$ ipython --no-banner

In [1]: import numpy as np

In [2]: np.set_printoptions(precision=2, suppress=True, linewidth=160)

In [3]: def rnd(a):
   ...:     return np.round(a, 2) + 0
   ...: 

In [4]: E = np.load("arr.npy")

In [5]: print(E)
[[  5   3   7  -6  -4  -3   3  -2   7]
 [ -4   3  14 -12 -13  -6   1  -3  11]
 [-11   5  23 -20 -13  -5   2  -8   6]
 [ -3   3  17 -18  -4  -8  11 -10   2]
 [  0  10  18 -26  -2  -6   6  -3  -7]
 [ -8  19  21 -32 -10  -8  14   2   2]
 [ -5  27  21 -32  -4  -8   5  -1  -4]
 [  2  33  14 -26   4 -15   9  -5  -7]
 [  6  26  11 -24   4 -19   2 -13 -10]
 [ 11  21  15 -27  -3 -19  -2  -4 -19]
 [ 17  21  21 -31   4 -21   0 -10 -11]
 [ 17  27  12 -31  -3 -22  -3 -17 -16]
 [ 23  22  10 -39 -10 -25  -5 -25 -11]
 [ 31  21   1 -35  -7 -19 -13 -26 -18]
 [ 39  23   4 -44  -5 -24 -19 -22 -24]
 [ 43  31  -1 -51  -7 -23 -22 -17 -32]
 [ 41  23 -10 -42 -16 -22 -15 -20 -31]
 [ 34  19  -7 -43 -18 -25 -24 -18 -29]
 [ 26  16 -11 -41 -12 -20 -25 -16 -28]
 [ 17  20  -6 -36  -9 -12 -18 -23 -31]
 [  9  22   1 -40 -12 -17 -22 -22 -30]
 [ 14  26   8 -31 -17  -8 -17 -23 -21]
 [ 22  18   6 -33 -19  -2 -19 -28 -22]
 [ 26  12   7 -30 -15 -10 -12 -31 -13]
 [ 31  10  14 -31 -21 -12  -6 -23 -14]]

In [6]: Ac = E - E.mean(axis=0)

In [7]: U, sv, VT = np.linalg.svd(Ac, full_matrices=False)

In [8]: print(rnd(sv ** 2 / (sv ** 2).sum()))
[0.7  0.12 0.06 0.04 0.03 0.02 0.01 0.01 0.01]

In [9]: print(rnd((sv ** 2).sum() ** 2 / (sv ** 4).sum()))
1.94

In [10]: mat = np.load("layer0.npy")

In [11]: print(mat)
[[ 6  8  2  7  9  2 10  7  7  9 12 11]
 [ 2  4  0  3  3  0  4  3  3  3  5  4]
 [ 7  5  4  7 12  4 11  5  8 11 11 11]
 [ 6  6  4  4  6  4  6  8  2  8 10 12]
 [ 1  1  0  2  3  0  3  0  3  2  2  1]
 [ 4  6  2  3  3  2  4  7  1  5  8  9]
 [ 1  1  0  2  3  0  3  0  3  2  2  1]
 [ 8  8  4  8 12  4 12  8  8 12 14 14]
 [ 1  1  0  2  3  0  3  0  3  2  2  1]
 [ 6  6  4  4  6  4  6  8  2  8 10 12]
 [ 2  6  0  2  0  0  2  6  0  2  6  6]]

In [12]: U, sv, VT = np.linalg.svd(mat)

In [13]: evecs = VT[:(sv > 1e-8).sum()]

In [14]: rng = np.random.default_rng(8998)

In [15]: vec = mat[6] + -3 * mat[1] + rng.integers(2) * np.eye(12)[3]

In [16]: print(vec)
[ -5. -11.   0.  -6.  -6.   0.  -9.  -9.  -6.  -7. -13. -11.]

In [17]: print(np.linalg.matrix_rank(np.vstack([mat, vec])))
4

In [18]: print(np.allclose(evecs.T @ evecs @ vec, vec))
False

In [19]: print(rnd(np.linalg.norm(vec - evecs.T @ evecs @ vec)))
0.94
